$ python3 -q
>>> import numpy as np
>>> np.set_printoptions(precision=2, suppress=True, linewidth=100, floatmode="fixed")
>>> def rnd(a):
...     return np.round(a, 2) + 0
... 
>>> F = np.loadtxt("w.csv", delimiter=",")
>>> F
array([[ 3.00, -8.00,  6.00, -3.00, -2.00,  8.00,  5.00, -5.00, -9.00],
       [-8.00,  3.00, -8.00,  6.00, -3.00, -2.00,  8.00,  5.00, -5.00],
       [ 6.00, -8.00,  3.00, -8.00,  6.00, -3.00, -2.00,  8.00,  5.00],
       [-3.00,  6.00, -8.00,  3.00, -8.00,  6.00, -3.00, -2.00,  8.00],
       [-2.00, -3.00,  6.00, -8.00,  3.00, -8.00,  6.00, -3.00, -2.00],
       [ 8.00, -2.00, -3.00,  6.00, -8.00,  3.00, -8.00,  6.00, -3.00],
       [ 5.00,  8.00, -2.00, -3.00,  6.00, -8.00,  3.00, -8.00,  6.00],
       [-5.00,  5.00,  8.00, -2.00, -3.00,  6.00, -8.00,  3.00, -8.00],
       [-9.00, -5.00,  5.00,  8.00, -2.00, -3.00,  6.00, -8.00,  3.00]])
>>> x0 = np.array([3, 0, 3, -1, 0, 2, 1, 1, 2])
>>> h = np.maximum(F @ x0, 0)
>>> F.T @ h
array([ 409.00, -573.00,  310.00, -439.00,  179.00,   74.00,    5.00,  235.00,  -52.00])
>>> h
array([28.00,  0.00, 45.00,  0.00,  3.00,  7.00,  3.00,  2.00,  0.00])
>>> f = np.array([0, 3, 3, 1, 3, 1, 3, 2, 0])
>>> other = F + np.outer(f, np.eye(9)[1])
>>> np.linalg.matrix_rank(other - F)
np.int64(1)
>>> other = np.array([[0, 1, 2],
...     [0, 1, 1],
...     [0, 2, 0],
...     [0, 0, 2],
...     [2, 1, 2],
...     [2, 1, 2],
...     [2, 2, 0],
...     [2, 2, 1],
...     [0, 2, 1]])
>>> np.einsum("ij,ij->i", F, F)
array([317.00, 300.00, 311.00, 295.00, 235.00, 295.00, 311.00, 300.00, 317.00])
>>> np.linalg.matrix_rank(np.vstack([F, other.T]))
np.int64(9)
>>> x0 = np.array([-3, 1, 1, 2, 1, 2, 2, 1, -3])
>>> y = F @ x0
>>> y
array([ 29.00,  60.00, -50.00, -15.00,  -5.00, -20.00, -45.00,  44.00,  30.00])
>>> rnd(np.linalg.solve(F, y))
array([-3.00,  1.00,  1.00,  2.00,  1.00,  2.00,  2.00,  1.00, -3.00])
>>> rnd(np.linalg.solve(F, y + F[:, 0]))
array([-2.00,  1.00,  1.00,  2.00,  1.00,  2.00,  2.00,  1.00, -3.00])
>>> rnd(np.linalg.solve(F.T, F[8]))
array([0.00, 0.00, 0.00, 0.00, 0.00, 0.00, 0.00, 0.00, 1.00])
>>> rnd(np.linalg.solve(F, F[:, 1]))
array([0.00, 1.00, 0.00, 0.00, 0.00, 0.00, 0.00, 0.00, 0.00])
>>> th = np.deg2rad(135)
>>> W0 = np.eye(7)
>>> W0[np.ix_([0, 2], [0, 2])] = [[np.cos(th), -np.sin(th)], [np.sin(th), np.cos(th)]]
>>> rnd(W0)
array([[-0.71,  0.00, -0.71,  0.00,  0.00,  0.00,  0.00],
       [ 0.00,  1.00,  0.00,  0.00,  0.00,  0.00,  0.00],
       [ 0.71,  0.00, -0.71,  0.00,  0.00,  0.00,  0.00],
       [ 0.00,  0.00,  0.00,  1.00,  0.00,  0.00,  0.00],
       [ 0.00,  0.00,  0.00,  0.00,  1.00,  0.00,  0.00],
       [ 0.00,  0.00,  0.00,  0.00,  0.00,  1.00,  0.00],
       [ 0.00,  0.00,  0.00,  0.00,  0.00,  0.00,  1.00]])
>>> rnd(np.linalg.norm(W0, axis=0))
array([1.00, 1.00, 1.00, 1.00, 1.00, 1.00, 1.00])
>>> rnd(W0.T @ W0)
array([[1.00, 0.00, 0.00, 0.00, 0.00, 0.00, 0.00],
       [0.00, 1.00, 0.00, 0.00, 0.00, 0.00, 0.00],
       [0.00, 0.00, 1.00, 0.00, 0.00, 0.00, 0.00],
       [0.00, 0.00, 0.00, 1.00, 0.00, 0.00, 0.00],
       [0.00, 0.00, 0.00, 0.00, 1.00, 0.00, 0.00],
       [0.00, 0.00, 0.00, 0.00, 0.00, 1.00, 0.00],
       [0.00, 0.00, 0.00, 0.00, 0.00, 0.00, 1.00]])
